In [1]: import numpy as np

In [2]: np.set_printoptions(precision=1, suppress=True, linewidth=200)

In [3]: mat = np.load("x.npy")

In [4]: print(mat)
[[0 0 0 0]
 [0 0 0 0]
 [0 0 1 0]
 [0 0 0 3]]

In [5]: print([int(np.linalg.matrix_rank(np.linalg.matrix_power(mat, p))) for p in range(1, 5)])
[2, 2, 2, 2]

In [6]: print(np.linalg.matrix_rank(mat - mat[0, 0] * np.eye(4)))
2

In [7]: np.linalg.inv(mat)
LinAlgError: Singular matrix


In [8]: print(np.sort(np.linalg.eigvals(mat)))
[0. 0. 1. 3.]

In [9]: W0 = np.array([[-2, 0, 3, 2], [0, 3, 5, -5], [0, 4, 2, 4], [0, 5, -4, -3]])

In [10]: W0[1] = W0[2]

In [11]: print(W0)
[[-2  0  3  2]
 [ 0  4  2  4]
 [ 0  4  2  4]
 [ 0  5 -4 -3]]

In [12]: def softmax(z):
    ...:     e = np.exp(z - z.max(axis=-1, keepdims=True))
    ...:     return e / e.sum(axis=-1, keepdims=True)
    ...: 

In [13]: print(np.round(softmax(W0[1] + 3), 1) + 0)
[0.  0.5 0.1 0.5]

In [14]: print(np.round(softmax(10 * W0[1]), 1) + 0)
[0.  0.5 0.  0.5]

In [15]: S = W0 @ W0.T / np.sqrt(4)

In [16]: print(np.round(softmax(S), 1) + 0)
[[0.7 0.2 0.2 0. ]
 [0.  0.5 0.5 0. ]
 [0.  0.5 0.5 0. ]
 [0.  0.  0.  1. ]]

In [17]: print(np.round(softmax(S)[1] @ W0, 1) + 0)
[0. 4. 2. 4.]

In [18]: left, sigma, VT = np.linalg.svd(W0)

In [19]: print(sigma.round(1) + 0)
[8.9 7.4 2.  0. ]

In [20]: print(np.argmax(sigma[:-1] / (sigma[1:] + 1e-6)) + 1)
3

In [21]: Y = left[:, :3] @ np.diag(sigma[:3]) @ VT[:3]

In [22]: print(np.linalg.matrix_rank(W0, rtol=0.05))
3

In [23]: print(round(np.abs(W0 - Y).max(), 1))
0.0

In [24]: print(round(np.linalg.norm(W0 - Y, 2), 1), round(float(sigma[3]), 1))
0.0 0.0

In [25]: print(np.linalg.matrix_rank(Y))
3

In [26]: print(round(np.linalg.norm(W0, 2), 1))
8.9

In [27]: print(round(float(np.linalg.norm(W0[3], 1)), 1), round(np.linalg.norm(W0[3], np.inf), 1))
12.0 5.0

In [28]: print(np.linalg.norm(W0, axis=1).argmax())
3

In [29]: print(W0[3] @ W0[0])
-18

In [30]: print(round(np.linalg.norm(W0, "nuc"), 1))
18.4

In [31]: np.linalg.norm(W0, axis=2)
AxisError: axis 2 is out of bounds for array of dimension 2
